% python3 -q
>>> import numpy as np
>>> from numpy import linalg as LA
>>> np.set_printoptions(suppress=True, linewidth=140)
>>> def tidy(a):
...     return np.round(a, 2) + 0
... 
>>> m1, _ = LA.qr(np.array([[0.5, -0.9, -1.1, 0.1, -0.7, -0.6],
...     [0.5, -0.1, -1.9, -0.7, -0.4, -0.8],
...     [1.0, -0.6, -1.4, -0.5, 0.4, 0.3],
...     [-0.5, -0.7, -0.8, -2.1, -0.2, 1.0],
...     [0.0, 0.5, 0.0, 2.5, 0.0, -0.9],
...     [-1.0, 0.5, -0.4, 1.8, 0.8, 0.5]]))
>>> tidy(m1)
array([[-0.3 ,  0.53, -0.06,  0.64, -0.35,  0.32],
       [-0.3 , -0.1 , -0.75, -0.4 , -0.4 ,  0.12],
       [-0.6 ,  0.11, -0.23,  0.09,  0.72, -0.19],
       [ 0.3 ,  0.73, -0.16, -0.23, -0.03, -0.54],
       [ 0.  , -0.4 , -0.21,  0.52, -0.25, -0.68],
       [ 0.6 , -0.04, -0.55,  0.32,  0.37,  0.3 ]])
>>> tidy(LA.pinv(m1))
array([[-0.3 , -0.3 , -0.6 ,  0.3 ,  0.  ,  0.6 ],
       [ 0.53, -0.1 ,  0.11,  0.73, -0.4 , -0.04],
       [-0.06, -0.75, -0.23, -0.16, -0.21, -0.55],
       [ 0.64, -0.4 ,  0.09, -0.23,  0.52,  0.32],
       [-0.35, -0.4 ,  0.72, -0.03, -0.25,  0.37],
       [ 0.32,  0.12, -0.19, -0.54, -0.68,  0.3 ]])
>>> tidy(m1[:, 0] @ m1[:, 3])
np.float64(0.0)
>>> tidy(m1.T @ m1)
array([[1., 0., 0., 0., 0., 0.],
       [0., 1., 0., 0., 0., 0.],
       [0., 0., 1., 0., 0., 0.],
       [0., 0., 0., 1., 0., 0.],
       [0., 0., 0., 0., 1., 0.],
       [0., 0., 0., 0., 0., 1.]])
>>> tidy(LA.norm(m1, axis=0))
array([1., 1., 1., 1., 1., 1.])
>>> u = np.array([3, 1, 0, 1, 2, 3])
>>> B = m1 + np.outer(u, np.eye(6)[5])
>>> tidy(B)
array([[-0.3 ,  0.53, -0.06,  0.64, -0.35,  3.32],
       [-0.3 , -0.1 , -0.75, -0.4 , -0.4 ,  1.12],
       [-0.6 ,  0.11, -0.23,  0.09,  0.72, -0.19],
       [ 0.3 ,  0.73, -0.16, -0.23, -0.03,  0.46],
       [ 0.  , -0.4 , -0.21,  0.52, -0.25,  1.32],
       [ 0.6 , -0.04, -0.55,  0.32,  0.37,  3.3 ]])
>>> tidy(LA.det(B) / LA.det(m1)), tidy(1 + LA.solve(m1, u)[5])
(np.float64(1.06), np.float64(1.06))
